In [1]: import numpy as np

In [2]: np.set_printoptions(suppress=True, linewidth=200)

In [3]: M = np.loadtxt("mat.csv", delimiter=",")

In [4]: M
Out[4]: 
array([[ 0.7,  0.9,  0.2,  0. ,  0. , -0.1,  0.2,  0.9,  0.7],
       [ 0.6,  0.5, -0.1,  0.3, -0.4,  0.4,  0.3,  0.4, -0.2],
       [ 0.3, -0.1,  0.3,  0.6, -0.3, -0.2,  0.2,  0.5,  0. ],
       [-0.1,  0.3,  0. ,  0.3, -0.2, -0.7, -0.2, -0.2,  0.1],
       [ 0. , -0.2, -0.3, -0.1,  0.3,  0.2, -0.3, -0.5, -0.3],
       [-0.2, -0.7,  0.5, -0.2,  0. ,  0.7,  0. ,  0.2, -0.4],
       [ 0.5,  0.4,  0.1, -0.1,  0.5,  0.4,  0. ,  0.3,  0. ],
       [ 0.7,  0. ,  0.1,  0.2,  0. ,  0.6, -0.3,  0. , -0.4],
       [ 0.6,  0.2, -0.5,  0. , -0.1,  1.1,  0. , -0.1, -0.1],
       [ 0. , -0.1,  0.2,  0.1, -0.2,  0.3,  0.2,  0.8, -0.1],
       [-0.8, -0.7,  0.1,  0. , -0.1, -1.8, -0.1,  0. ,  0.5]])

In [5]: B = np.array([[2, 3, 4],
   ...:     [5, 2, 3],
   ...:     [0, 4, 4],
   ...:     [3, 0, 0],
   ...:     [2, 3, 1],
   ...:     [5, 3, 4],
   ...:     [1, 0, 3],
   ...:     [4, 2, 3],
   ...:     [4, 1, 5]])

In [6]: np.round(np.einsum("ij,ij->i", M, M), 1)
Out[6]: array([2.7, 1.3, 1. , 0.8, 0.7, 1.5, 0.9, 1.2, 1.9, 0.9, 4.6])

In [7]: np.vstack([M, B.T]).shape
Out[7]: (14, 9)

In [8]: np.linalg.matrix_rank(np.vstack([M, B.T]))
Out[8]: np.int64(9)

In [9]: B = np.c_[M[:, :3] @ np.array([[5, 1, 0], [4, 4, 2], [1, 1, 3]]), np.array([3, 2, 1, 2, 0, 2, 4, 3, 1, 1, 4])]

In [10]: B.round(1)
Out[10]: 
array([[ 7.3,  4.5,  2.4,  3. ],
       [ 4.9,  2.5,  0.7,  2. ],
       [ 1.4,  0.2,  0.7,  1. ],
       [ 0.7,  1.1,  0.6,  2. ],
       [-1.1, -1.1, -1.3,  0. ],
       [-3.3, -2.5,  0.1,  2. ],
       [ 4.2,  2.2,  1.1,  4. ],
       [ 3.6,  0.8,  0.3,  3. ],
       [ 3.3,  0.9, -1.1,  1. ],
       [-0.2, -0.2,  0.4,  1. ],
       [-6.7, -3.5, -1.1,  4. ]])

In [11]: np.round(np.linalg.norm(B - M @ np.linalg.lstsq(M, B)[0], axis=0), 1) + 0
Out[11]: array([0. , 0. , 0. , 4.2])

In [12]: O, R = np.linalg.qr(M)

In [13]: np.round(O @ R, 1) + 0
Out[13]: 
array([[ 0.7,  0.9,  0.2,  0. ,  0. , -0.1,  0.2,  0.9,  0.7],
       [ 0.6,  0.5, -0.1,  0.3, -0.4,  0.4,  0.3,  0.4, -0.2],
       [ 0.3, -0.1,  0.3,  0.6, -0.3, -0.2,  0.2,  0.5,  0. ],
       [-0.1,  0.3,  0. ,  0.3, -0.2, -0.7, -0.2, -0.2,  0.1],
       [ 0. , -0.2, -0.3, -0.1,  0.3,  0.2, -0.3, -0.5, -0.3],
       [-0.2, -0.7,  0.5, -0.2,  0. ,  0.7,  0. ,  0.2, -0.4],
       [ 0.5,  0.4,  0.1, -0.1,  0.5,  0.4,  0. ,  0.3,  0. ],
       [ 0.7,  0. ,  0.1,  0.2,  0. ,  0.6, -0.3,  0. , -0.4],
       [ 0.6,  0.2, -0.5,  0. , -0.1,  1.1,  0. , -0.1, -0.1],
       [ 0. , -0.1,  0.2,  0.1, -0.2,  0.3,  0.2,  0.8, -0.1],
       [-0.8, -0.7,  0.1,  0. , -0.1, -1.8, -0.1,  0. ,  0.5]])

In [14]: np.trace(O @ O.T)
Out[14]: np.float64(9.0)

In [15]: print(O.round(1) + 0)
[[-0.4  0.4 -0.4  0.2  0.1  0.5  0.  -0.2 -0.3]
 [-0.4  0.1  0.  -0.3  0.4  0.  -0.2  0.2  0.7]
 [-0.2 -0.3 -0.3 -0.7 -0.2 -0.1 -0.3  0.1 -0.3]
 [ 0.1  0.4 -0.1 -0.4 -0.1 -0.1  0.6 -0.2 -0.1]
 [ 0.  -0.2  0.4  0.1 -0.4  0.   0.1 -0.2  0.2]
 [ 0.1 -0.5 -0.4  0.3  0.3 -0.2  0.2  0.1  0. ]
 [-0.3  0.1 -0.2  0.3 -0.6  0.  -0.3 -0.1  0.2]
 [-0.4 -0.5 -0.1 -0.1 -0.1  0.3  0.5  0.   0.2]
 [-0.4 -0.2  0.6  0.   0.3  0.1 -0.1 -0.2 -0.4]
 [ 0.  -0.1 -0.2 -0.1  0.2 -0.2 -0.1 -0.9  0.2]
 [ 0.5 -0.1  0.  -0.2  0.   0.8 -0.1 -0.2  0.1]]

In [16]: R.round(1) + 0
Out[16]: 
array([[-1.7, -1.1,  0.1, -0.3,  0. , -1.7, -0.2, -0.7,  0.2],
       [ 0. ,  1. , -0.2,  0. ,  0. , -0.9,  0.2,  0.1,  0.7],
       [ 0. ,  0. , -0.9, -0.2,  0.1,  0.4, -0.2, -1. , -0.2],
       [ 0. ,  0. ,  0. , -0.7,  0.6,  0.9, -0.1, -0.1,  0. ],
       [ 0. ,  0. ,  0. ,  0. , -0.6,  0.4,  0.3,  0.4,  0. ],
       [ 0. ,  0. ,  0. ,  0. ,  0. , -1.2, -0.1,  0.2,  0.6],
       [ 0. ,  0. ,  0. ,  0. ,  0. ,  0. , -0.5, -0.6, -0.2],
       [ 0. ,  0. ,  0. ,  0. ,  0. ,  0. ,  0. , -0.5, -0.1],
       [ 0. ,  0. ,  0. ,  0. ,  0. ,  0. ,  0. ,  0. , -0.4]])

In [17]: rng = np.random.default_rng(32929)

In [18]: B = M + rng.integers(-2, 3, (11, 5)) @ rng.integers(-2, 3, (5, 9))

In [19]: B
Out[19]: 
array([[ -6.3,  -1.1,  -2.8,   3. ,  -2. ,  -2.1,  -3.8,   1.9,  -2.3],
       [  5.6,   3.5,   2.9,  -0.7,   0.6,  -1.6,   3.3,  -1.6,   3.8],
       [ -6.7,  -1.1,  -2.7,   2.6,  -4.3,  -3.2,  -1.8,   2.5,  -3. ],
       [  4.9,   3.3,   1. ,   1.3,   4.8,   1.3,   3.8,   1.8,   4.1],
       [ -4. ,  -2.2,  -0.3,  -3.1,   1.3,  -4.8,  -1.3,   3.5,  -3.3],
       [  2.8,   3.3,   1.5,  -1.2,   0. ,  -1.3,   6. ,   3.2,   2.6],
       [ -3.5,  -4.6,  -1.9,   3.9,   1.5,   4.4,  -9. ,  -4.7,  -3. ],
       [ -7.3,  -6. ,  -0.9,   2.2,   7. ,  -4.4, -10.3,   1. ,  -4.4],
       [  6.6,   3.2,   0.5,   4. ,  -0.1,   6.1,   1. ,  -6.1,   4.9],
       [  3. ,   0.9,   1.2,  -4.9,   4.8,   0.3,   6.2,   8.8,  -0.1],
       [  4.2,   2.3,  -0.9,   1. ,  -5.1,   6.2,   4.9,  -2. ,   2.5]])

In [20]: np.abs(B - M).sum(axis=1)
Out[20]: array([27., 24., 27., 27., 23., 23., 37., 44., 31., 29., 32.])

In [21]: np.round(np.linalg.svd(B - M, compute_uv=False), 1) + 0
Out[21]: array([29.6, 19.2, 12.7,  8.3,  6. ,  0. ,  0. ,  0. ,  0. ])

In [22]: np.round(B - M, 1)
Out[22]: 
array([[ -7.,  -2.,  -3.,   3.,  -2.,  -2.,  -4.,   1.,  -3.],
       [  5.,   3.,   3.,  -1.,   1.,  -2.,   3.,  -2.,   4.],
       [ -7.,  -1.,  -3.,   2.,  -4.,  -3.,  -2.,   2.,  -3.],
       [  5.,   3.,   1.,   1.,   5.,   2.,   4.,   2.,   4.],
       [ -4.,  -2.,   0.,  -3.,   1.,  -5.,  -1.,   4.,  -3.],
       [  3.,   4.,   1.,  -1.,   0.,  -2.,   6.,   3.,   3.],
       [ -4.,  -5.,  -2.,   4.,   1.,   4.,  -9.,  -5.,  -3.],
       [ -8.,  -6.,  -1.,   2.,   7.,  -5., -10.,   1.,  -4.],
       [  6.,   3.,   1.,   4.,   0.,   5.,   1.,  -6.,   5.],
       [  3.,   1.,   1.,  -5.,   5.,   0.,   6.,   8.,   0.],
       [  5.,   3.,  -1.,   1.,  -5.,   8.,   5.,  -2.,   2.]])

In [23]: np.linalg.matrix_rank(B - M, tol=1e-8)
Out[23]: np.int64(5)
